$ python -q
>>> import numpy as np
>>> from numpy import linalg as LA
>>> np.set_printoptions(precision=3, suppress=True, linewidth=140)
>>> data = np.load("case7.npy")
>>> data
array([[ 5.13 , -8.121,  1.445, -1.019,  0.401,  0.247, -2.093],
       [ 3.791, -4.681,  5.234, -0.652, -4.785, -2.764,  2.315],
       [ 5.06 , -8.11 ,  1.112, -1.013,  0.777,  0.465, -2.354],
       [ 5.221, -7.905,  2.608, -1.01 , -0.98 , -0.553, -1.075],
       [ 4.814, -6.718,  4.204, -0.887, -3.098, -1.783,  0.676],
       [-1.132,  0.168, -5.442,  0.1  ,  6.16 ,  3.569, -4.287],
       [-3.925,  7.036,  1.487,  0.843, -3.468, -2.023,  4.004],
       [-5.222,  7.909, -2.598,  1.01 ,  0.967,  0.546,  1.085],
       [-2.027,  1.619, -5.586,  0.28 ,  5.957,  3.449, -3.821],
       [ 5.216, -8.04 ,  2.156, -1.02 , -0.43 , -0.234, -1.492],
       [-2.085,  4.641,  3.641,  0.517, -5.319, -3.091,  4.769],
       [-4.045,  5.157, -5.075,  0.708,  4.483,  2.589, -1.997],
       [-4.567,  7.736,  0.311,  0.946, -2.304, -1.349,  3.343],
       [ 0.413, -2.22 , -4.825, -0.202,  6.058,  3.515, -4.748],
       [-1.592,  3.946,  4.05 ,  0.426, -5.61 , -3.258,  4.819],
       [ 2.143, -1.811,  5.591, -0.304, -5.915, -3.425,  3.749]])
>>> cen = data - data.mean(axis=0)
>>> left, sigma, vt = LA.svd(cen, full_matrices=False)
>>> sigma.round(3) + 0
array([29.526, 26.652,  0.   ,  0.   ,  0.   ,  0.   ,  0.   ])
>>> print(round((sigma ** 2).sum() ** 2 / (sigma ** 4).sum(), 3))
1.979
>>> np.abs(left[:, 0]).argmax()
np.int64(7)
>>> print(LA.matrix_rank(cen))
2
>>> np.searchsorted(np.cumsum(sigma ** 2) / (sigma ** 2).sum(), 0.9) + 1
np.int64(2)
>>> Z = data[[1, 10]].astype(float)
>>> for _ in range(6):
...     idx = LA.norm(data[:, None] - Z, axis=-1).argmin(axis=1)
...     Z = np.array([data[idx == j].mean(axis=0) for j in range(2)])
... 
>>> idx
array([0, 0, 0, 0, 0, 1, 1, 1, 1, 0, 1, 1, 1, 1, 1, 0])
>>> np.bincount(idx)
array([7, 9])
>>> Z[1] - Z[0]
array([-7.169, 10.483, -4.753,  1.358,  2.773,  1.588,  0.391])
>>> G = np.cov(data, rowvar=False)
>>> np.median(data, axis=0)
array([-0.36 , -0.821,  1.466, -0.051, -0.705, -0.394, -0.2  ])
>>> np.argsort(-data.std(axis=0).round(6), kind="stable")
array([1, 4, 0, 2, 6, 5, 3])
>>> np.polyfit(data[:, 0], data[:, 4], 1)
array([-0.166, -0.369])
>>> M = np.load("data.npy")
>>> M
array([[  4.138,  -3.013,  -6.839,   7.919,   6.124],
       [ -9.968,  -1.009,   5.212,   4.054, -11.966],
       [-10.175,  -1.062,   4.952,   3.985, -12.082],
       [  9.986,  11.108,   4.984,  -3.896,  -0.131],
       [  5.054,   1.884,  -0.082,  -7.822,   6.097],
       [  0.946,  -5.987,  -8.165,   8.014,   5.998],
       [ -1.912,   0.85 ,   0.999,   7.929,  -5.995],
       [  4.871,  -6.081, -10.044,   3.927,  12.175],
       [ -7.111,  -9.1  ,  -4.038,  -1.84 ,   2.897]])
>>> other = np.c_[M[:, :2] @ np.array([[8, 9], [-7, -9]]), np.array([1, 4, 6, 7, 6, 5, -3, 1, 5])]
>>> other
array([[ 54.195,  64.359,   1.   ],
       [-72.681, -80.631,   4.   ],
       [-73.966, -82.017,   6.   ],
       [  2.132, -10.098,   7.   ],
       [ 27.244,  28.53 ,   6.   ],
       [ 49.477,  62.397,   5.   ],
       [-21.246, -24.858,  -3.   ],
       [ 81.535,  98.568,   1.   ],
       [  6.812,  17.901,   5.   ]])
>>> LA.matrix_rank(other)
np.int64(3)
>>> LA.matrix_rank(np.c_[M, other])
np.int64(6)
>>> J = np.loadtxt("mat.csv", delimiter=",")
>>> J
array([[  2.926,   3.698,   6.219,  -1.704,  -2.543,  -0.476,   0.225,   8.986,  -1.697],
       [  0.961,   2.89 ,  11.195,   3.624,  -0.338,  -1.895,   2.075,  13.227,  -8.305],
       [ -0.315,  -5.704,  -0.486,  -3.622,   3.554,  -2.717,  -2.83 ,   2.554,   6.975],
       [  1.061,  -2.301,  -8.654,  -6.593,  -0.36 ,   1.291,  -2.777,  -8.561,  10.207],
       [  5.377,   7.987,  12.442,  -1.261,  -4.76 ,  -0.7  ,   1.218,  15.472,  -6.438],
       [ -0.117,   2.132,  -6.859,   2.318,  -2.557,   3.896,   1.671, -11.119,  -0.839],
       [ -5.354,   2.543,   0.775,  12.569,  -0.445,   1.683,   5.15 ,  -5.911, -14.128],
       [  0.628,   3.06 ,   3.996,   1.984,  -1.851,   0.981,   1.05 ,   4.462,  -4.485],
       [  0.819,  -4.298,   1.094,  -5.607,   2.283,  -2.755,  -2.828,   4.598,   7.555],
       [  0.469,  -4.045,   1.125,  -3.924,   2.489,  -3.611,  -2.546,   5.756,   5.468],
       [ -5.336,  -5.935,  -5.191,   6.371,   5.061,  -0.047,   1.005,  -8.093,  -1.667],
       [  2.368,  -2.543,   1.809,  -7.161,   1.364,  -1.874,  -3.328,   6.569,   7.941],
       [ -1.888,   3.361,  -2.063,   6.892,  -2.067,   2.835,   2.973,  -7.388,  -6.882],
       [ -0.034,   3.694,   1.107,   4.304,  -2.042,   1.647,   2.491,  -1.981,  -6.072],
       [ -3.628,  -1.838,  -2.819,   5.406,   1.484,   0.408,   1.903,  -6.485,  -3.423],
       [ -1.437,  -1.681,  -5.872,   0.474,   0.598,   1.125,  -0.395,  -6.789,   2.055],
       [ -2.463,  -5.959,   0.765,   0.065,   4.838,  -3.073,  -1.044,   2.765,   2.652],
       [  3.625,  -5.455,  -1.942, -14.267,   1.827,  -2.729,  -6.03 ,   5.581,  16.595],
       [  1.287,  -2.996,   7.64 ,  -3.458,   3.418,  -4.349,  -1.823,  14.19 ,   2.665],
       [ -3.912,   4.488,  -0.603,  10.866,  -1.639,   3.232,   4.959,  -8.406, -13.053],
       [  0.355,   3.86 ,   3.021,   3.378,  -1.847,   1.468,   1.633,   0.764,  -6.222],
       [  1.966,   6.062,   8.273,   2.715,  -3.223,   0.829,   2.379,   8.247,  -8.565],
       [  5.695,   4.542,   4.604,  -6.82 ,  -3.648,   0.451,  -1.769,   7.863,   2.694],
       [  0.64 ,  -2.975,  -6.62 ,  -4.611,   0.717,   0.462,  -1.454,  -6.558,   7.103],
       [ -5.668,  -3.275,  -0.731,   7.227,   3.685,  -0.235,   1.573,  -3.588,  -4.878]])
>>> left, sigma, vt = LA.svd(J)
>>> print(sigma)
[53.962 48.726 22.237  1.817  1.713  1.518  1.248  1.089  0.678]
>>> other = left[:, :3] @ np.diag(sigma[:3]) @ vt[:3]
>>> LA.matrix_rank(J, rtol=0.05)
np.int64(3)
